$ ipython --no-banner

In [1]: import numpy as np

In [2]: import numpy.linalg as la

In [3]: np.set_printoptions(precision=2, suppress=True, linewidth=100)

In [4]: def tidy(a):
   ...:     return np.round(a, 2) + 0
   ...: 

In [5]: W0 = np.loadtxt("m.csv", delimiter=",")

In [6]: print(tidy(W0))
[[ 0.22  0.13  0.07  0.23 -0.25 -0.11  0.02  0.16]
 [ 0.13  0.9  -0.13  0.07 -0.05  0.13  0.08 -0.15]
 [ 0.07 -0.13  0.81  0.15 -0.14  0.19  0.11 -0.22]
 [ 0.23  0.07  0.15  0.77  0.17 -0.13 -0.2   0.11]
 [-0.25 -0.05 -0.14  0.17  0.67  0.12 -0.22 -0.22]
 [-0.11  0.13  0.19 -0.13  0.12  0.81 -0.1   0.22]
 [ 0.02  0.08  0.11 -0.2  -0.22 -0.1   0.16 -0.14]
 [ 0.16 -0.15 -0.22  0.11 -0.22  0.22 -0.14  0.66]]

In [7]: x0 = np.array([3, 3, 1, 3, 3, 2, 1, 0])

In [8]: print(tidy(np.eye(8) - W0))
[[ 0.78 -0.13 -0.07 -0.23  0.25  0.11 -0.02 -0.16]
 [-0.13  0.1   0.13 -0.07  0.05 -0.13 -0.08  0.15]
 [-0.07  0.13  0.19 -0.15  0.14 -0.19 -0.11  0.22]
 [-0.23 -0.07 -0.15  0.23 -0.17  0.13  0.2  -0.11]
 [ 0.25  0.05  0.14 -0.17  0.33 -0.12  0.22  0.22]
 [ 0.11 -0.13 -0.19  0.13 -0.12  0.19  0.1  -0.22]
 [-0.02 -0.08 -0.11  0.2   0.22  0.1   0.84  0.14]
 [-0.16  0.15  0.22 -0.11  0.22 -0.22  0.14  0.34]]

In [9]: print(tidy(W0 @ x0))
[ 0.89  3.36  1.14  3.42  1.51  1.74 -0.88 -0.26]

In [10]: print(tidy((x0 - W0 @ x0) @ (W0 @ x0)))
0.0

In [11]: left, s, VT = la.svd(W0)

In [12]: print(tidy(s))
[1. 1. 1. 1. 1. 0. 0. 0.]

In [13]: B = left[:, :5] @ np.diag(s[:5]) @ VT[:5]

In [14]: print(la.matrix_rank(W0, rtol=0.05))
5

In [15]: print(tidy(la.norm(W0 - B, 2)), tidy(s[5]))
0.0 0.0

In [16]: print(tidy(np.abs(W0 - B).max()))
0.0

In [17]: print(tidy(la.norm(W0 - B) / la.norm(W0)))
0.0

In [18]: A = np.load("sample10.npy")

In [19]: print(A)
[[3 5 7 0]
 [8 5 1 0]
 [8 3 6 0]
 [0 0 0 4]]

In [20]: w, vecs = la.eig(A)

In [21]: print(tidy(np.sort(la.eigvals(A @ A))))
[ 10.59  16.    21.34 236.07]

In [22]: print(tidy(np.sort(la.eigvals(A.T))))
[-4.62  3.25  4.   15.36]

In [23]: print(tidy(np.prod(w)))
-924.0

In [24]: print(tidy(A @ vecs[:, 0] - w[0] * vecs[:, 0]))
[0. 0. 0. 0.]

In [25]: def softmax(z):
    ...:     e = np.exp(z - z.max(axis=-1, keepdims=True))
    ...:     return e / e.sum(axis=-1, keepdims=True)
    ...: 

In [26]: print(tidy(softmax(A[1] + -3)))
[0.95 0.05 0.   0.  ]

In [27]: print(tidy(softmax(10 * A[1])))
[1. 0. 0. 0.]

In [28]: scores = A @ A.T / np.sqrt(4)

In [29]: print(tidy(softmax(scores)))
[[0.73 0.   0.27 0.  ]
 [0.   0.92 0.08 0.  ]
 [0.   0.   1.   0.  ]
 [0.   0.   0.   1.  ]]

In [30]: x0 = np.array([2, -1, -4, 1])

In [31]: target = A @ x0

In [32]: c, lr = np.zeros(4), 1 / la.norm(A, 2) ** 2

In [33]: for i in range(250):
    ...:     c -= lr * A.T @ (A @ c - target)
    ...:     if i % 50 == 0: print(i, round(la.norm(A @ c - target), 2))
    ...: 
0 21.72
50 0.28
100 0.06
150 0.01
200 0.0

In [34]: print(tidy(c))
[ 2. -1. -4.  1.]

In [35]: rng = np.random.default_rng(412030)

In [36]: labels = rng.permutation(4)

In [37]: print(labels)
[2 3 1 0]

In [38]: B = A[labels][:, labels]

In [39]: print(B)
[[6 0 3 8]
 [0 4 0 0]
 [1 0 5 8]
 [7 0 5 3]]

In [40]: print(np.trace(B))
18

In [41]: print(np.diag(B))
[6 4 5 3]

In [42]: print(np.allclose(B, A))
False

In [43]: print(tidy(np.sort(np.abs(la.eigvals(B)))))
[ 3.25  4.    4.62 15.36]

In [44]: print(tidy(la.det(B)), tidy(la.det(A[labels])))
-924.0 924.0

In [45]: proj = np.triu(np.array([[2, 1, 0, 2], [3, 2, 0, 2], [2, 1, 3, 1], [0, 3, 3, 0]]), 1) + np.eye(4)

In [46]: B = proj @ A @ la.inv(proj)

In [47]: print(proj @ A - A @ proj)
[[  8.   2.   1. -15.]
 [  0.  -8.   0. -19.]
 [  0.  -8.   0. -24.]
 [  0.   0.   0.   0.]]

In [48]: print(B)
[[ 11.  -1.   8. -20.]
 [  8.  -3.   1.  -3.]
 [  8.  -5.   6.  -8.]
 [  0.   0.   0.   4.]]

In [49]: data = np.array([[0.1, -1.6, -0.7, 1.4],
    ...:     [-0.6, 0.7, -0.6, -0.2],
    ...:     [1.7, 1.6, 0.4, -0.3],
    ...:     [0.1, -0.8, -0.6, -0.7],
    ...:     [-0.3, -1.2, 1.7, 2.9],
    ...:     [-1.6, 0.6, 1.5, 2.0],
    ...:     [-0.8, 0.3, -1.0, 1.3]])

In [50]: data[4] = data[1] + 0.1 * rng.normal(size=4)

In [51]: print(tidy(data))
[[ 0.1  -1.6  -0.7   1.4 ]
 [-0.6   0.7  -0.6  -0.2 ]
 [ 1.7   1.6   0.4  -0.3 ]
 [ 0.1  -0.8  -0.6  -0.7 ]
 [-0.38  0.69 -0.58 -0.21]
 [-1.6   0.6   1.5   2.  ]
 [-0.8   0.3  -1.    1.3 ]]

In [52]: proj = data @ la.solve(data.T @ data, data.T)

In [53]: print(np.allclose(proj @ proj, proj))
True

In [54]: print(tidy(proj @ data[:, 0]))
[ 0.1  -0.6   1.7   0.1  -0.38 -1.6  -0.8 ]
